% python3 -q
>>> import numpy as np
>>> import numpy.linalg as la
>>> np.set_printoptions(precision=2, suppress=True, linewidth=160)
>>> rnd = lambda a: np.round(a, 2) + 0
>>> W0 = np.load("data.npy")
>>> print(W0)
[[ 3.  0.  1. -1.]
 [ 0.  2.  0.  0.]
 [ 1.  0.  3. -1.]
 [-1.  0. -1.  3.]]
>>> x0 = np.ones(4)
>>> for _ in range(3):
...     x0 = W0 @ x0
...     x0 /= la.norm(x0)
...     print(round(x0 @ W0 @ x0, 2))
... 
3.09
4.34
4.87
>>> print(rnd(la.eigvalsh(W0)[-1]))
5.0
>>> P = np.triu(np.array([[0, 0, 0, 0], [1, 1, 2, 0], [2, 2, 0, 1], [1, 2, 2, 2]]), 1) + np.eye(4)
>>> A2 = P @ W0 @ la.inv(P)
>>> print(np.poly(A2))
[  1. -11.  42. -68.  40.]
>>> print(P @ W0 - W0 @ P)
[[ 0.  0.  0. -1.]
 [ 2.  0.  2. -2.]
 [-1.  0. -1.  0.]
 [ 0.  0.  0.  1.]]
>>> print(la.matrix_rank(A2))
4
>>> r0 = np.array([0, 3, -3])
>>> print(np.convolve(W0[3], r0))
[ 0. -3.  3. -3. 12. -9.]
>>> print(np.correlate(W0[3], W0[2], "full"))
[ 1. -3.  1. -7.  9. -1.  3.]
>>> print(np.array([np.convolve(row, r0, "same") for row in W0]))
[[  9.  -9.   3.  -6.]
 [  0.   6.  -6.   0.]
 [  3.  -3.   9. -12.]
 [ -3.   3.  -3.  12.]]
>>> L = la.cholesky(W0)
>>> print(rnd(L))
[[ 1.73  0.    0.    0.  ]
 [ 0.    1.41  0.    0.  ]
 [ 0.58  0.    1.63  0.  ]
 [-0.58  0.   -0.41  1.58]]
>>> print(rnd(np.prod(np.diag(L)) ** 2), rnd(la.det(W0)))
40.0 40.0
>>> print(la.eigvalsh(W0).min() > 0)
True
>>> print(rnd(np.diag(L) ** 2))
[3.   2.   2.67 2.5 ]
>>> print(rnd(L @ L.T))
[[ 3.  0.  1. -1.]
 [ 0.  2.  0.  0.]
 [ 1.  0.  3. -1.]
 [-1.  0. -1.  3.]]
>>> t = np.radians(135)
>>> r_ = np.eye(4)
>>> r_[0, 0] = r_[2, 2] = np.cos(t)
>>> r_[0, 2], r_[2, 0] = -np.sin(t), np.sin(t)
>>> print(rnd(r_))
[[-0.71  0.   -0.71  0.  ]
 [ 0.    1.    0.    0.  ]
 [ 0.71  0.   -0.71  0.  ]
 [ 0.    0.    0.    1.  ]]
>>> A2 = W0 @ r_.T
>>> print(rnd(A2))
[[-2.83  0.    1.41 -1.  ]
 [ 0.    2.    0.    0.  ]
 [-2.83  0.   -1.41 -1.  ]
 [ 1.41  0.    0.    3.  ]]
>>> print(np.allclose(la.norm(W0, axis=1), la.norm(A2, axis=1)))
True
>>> print(np.allclose(W0 @ W0.T, A2 @ A2.T))
True
>>> A = np.vander(np.arange(3) - 1, 4, increasing=True)
>>> print(A)
[[ 1 -1  1 -1]
 [ 1  0  0  0]
 [ 1  1  1  1]]
>>> G = A.T @ A
>>> print(np.allclose(G, G.T))
True
>>> print(G)
[[3 0 2 0]
 [0 2 0 2]
 [2 0 2 0]
 [0 2 0 2]]
>>> print(np.diag(G))
[3 2 2 2]
>>> rng = np.random.default_rng(53019)
>>> A2 = A + rng.integers(-2, 3, (3, 2)) @ rng.integers(-2, 3, (2, 4))
>>> print(A2)
[[ 3 -1  0  0]
 [ 1  2 -4  4]
 [ 5 -1  3 -1]]
>>> print(rnd(la.svd(A2 - A, compute_uv=False)))
[7.26 4.16 0.  ]
>>> print(np.abs(A2 - A).sum(axis=1))
[ 4 10 10]
>>> print(la.matrix_rank(A2 - A, tol=1e-8))
2
>>> J = np.array([[0, 3, 3], [-1, -1, 0], [0, -3, 2], [1, 1, -2], [3, -2, 1]])
>>> J[-1] = J[0] + 3 * J[1]
>>> print(J)
[[ 0  3  3]
 [-1 -1  0]
 [ 0 -3  2]
 [ 1  1 -2]
 [-3  0  3]]
>>> A2 = A / la.norm(A, axis=1, keepdims=True)
>>> G = A2 @ A2.T
>>> print((np.abs(G) > 0.9).astype(int))
[[1 0 0]
 [0 1 0]
 [0 0 1]]
>>> print(rnd(np.degrees(np.arccos(np.clip(G[2, 1], -1, 1)))))
60.0
>>> x0 = np.array([0, 4, 7])
>>> print(la.norm(J @ x0) <= la.norm(J, 2) * la.norm(x0) + 1e-9)
True
>>> print((J * x0).sum(axis=1))
[ 33  -4   2 -10  21]
>>> x0 @ J
Traceback (most recent call last):
  File "<python-input-55>", line 1, in <module>
    x0 @ J
    ~~~^~~
ValueError: matmul: Input operand 1 has a mismatch in its core dimension 0, with gufunc signature (n?,k),(k,m?)->(n?,m?) (size 5 is different from 3)
>>> print((J @ x0).argmax())
0
>>> print(J @ np.ones(3))
[ 6. -2. -1.  0.  0.]
>>> print(J @ x0)
[ 33  -4   2 -10  21]
>>> q = J.astype(float).copy()
>>> for j in range(3):
...     q[:, j] -= q[:, :j] @ (q[:, :j].T @ q[:, j])
...     q[:, j] /= la.norm(q[:, j])
... 
>>> print(rnd(q.T @ q))
[[1. 0. 0.]
 [0. 1. 0.]
 [0. 0. 1.]]
>>> q, r_ = la.qr(J)
>>> print(rnd(np.abs(np.diag(r_))))
[3.32 4.43 3.81]
>>> print(rnd(q @ r_))
[[ 0.  3.  3.]
 [-1. -1.  0.]
 [ 0. -3.  2.]
 [ 1.  1. -2.]
 [-3.  0.  3.]]
>>> print(rnd(q.T @ q))
[[1. 0. 0.]
 [0. 1. 0.]
 [0. 0. 1.]]
>>> print(rnd(abs(r_[0, 0])), rnd(la.norm(J[:, 0])))
3.32 3.32
>>> print(rnd(q))
[[ 0.   -0.68 -0.67]
 [ 0.3   0.18  0.23]
 [ 0.    0.68 -0.64]
 [-0.3  -0.18  0.3 ]
 [ 0.9  -0.12  0.02]]
>>> print(q.shape, r_.shape)
(5, 3) (3, 3)
>>> X = np.load("run2.npy")
>>> print(X)
[[-12  36  -4  -6  18  -2]
 [-24  32  12 -12  16   6]
 [ 36  28 -20  18  14 -10]
 [ -3   9  -1  -3   9  -1]
 [ -6   8   3  -6   8   3]
 [  9   7  -5   9   7  -5]]
>>> r0 = np.array([9, 7, 8, 0, 5, 1])
>>> A2 = X + np.outer(r0, np.eye(6)[3])
>>> print(rnd(la.det(A2) / la.det(X)), rnd(1 + la.solve(X, r0)[3]))
2.67 2.67
>>> print(la.matrix_rank(A2 - X))
1
>>> A2 = X + rng.integers(-2, 3, (6, 2)) @ rng.integers(-2, 3, (2, 6))
>>> print(A2)
[[ -9  33  -5  -7  21  -6]
 [-21  29  16 -11  16   4]
 [ 42  22 -22  16  20 -18]
 [ -8  14  -1  -2   5   5]
 [ -7   9   0  -7   9   3]
 [ 13   3  -3   9   9  -9]]
>>> print(np.abs(A2 - X).sum(axis=1))
[15 13 30 21  7 16]
>>> print(la.matrix_rank(A2 - X, tol=1e-8))
2
>>> print(A2 - X)
[[ 3 -3 -1 -1  3 -4]
 [ 3 -3  4  1  0 -2]
 [ 6 -6 -2 -2  6 -8]
 [-5  5  0  1 -4  6]
 [-1  1 -3 -1  1  0]
 [ 4 -4  2  0  2 -4]]
>>> print(rnd(la.svd(A2 - X, compute_uv=False)))
[19.69  6.94  0.    0.    0.    0.  ]
>>> print(A2.ravel(order="F"))
[ -9 -21  42  -8  -7  13  33  29  22  14   9   3  -5  16 -22  -1   0  -3  -7 -11  16  -2  -7   9  21  16  20   5   9   9  -6   4 -18   5   3  -9]
>>> print(A2.reshape(-1, 2))
[[ -9  33]
 [ -5  -7]
 [ 21  -6]
 [-21  29]
 [ 16 -11]
 [ 16   4]
 [ 42  22]
 [-22  16]
 [ 20 -18]
 [ -8  14]
 [ -1  -2]
 [  5   5]
 [ -7   9]
 [  0  -7]
 [  9   3]
 [ 13   3]
 [ -3   9]
 [  9  -9]]
>>> t3 = A2.reshape(6, 2, -1)
>>> print(np.swapaxes(t3, 1, 2)[3])
[[-8 -2]
 [14  5]
 [-1  5]]
>>> print(np.einsum("ihd,ihd->ih", t3, t3))
[[1195  526]
 [1538  393]
 [2732  980]
 [ 261   54]
 [ 130  139]
 [ 187  243]]
>>> print(np.einsum("ihd,jhd->hij", t3, t3).shape)
(2, 6, 6)
>>> print(t3[:, 0])
[[ -9  33  -5]
 [-21  29  16]
 [ 42  22 -22]
 [ -8  14  -1]
 [ -7   9   0]
 [ 13   3  -3]]
>>> print(t3.sum(axis=1))
[[-16  54 -11]
 [-32  45  20]
 [ 58  42 -40]
 [-10  19   4]
 [-14  18   3]
 [ 22  12 -12]]
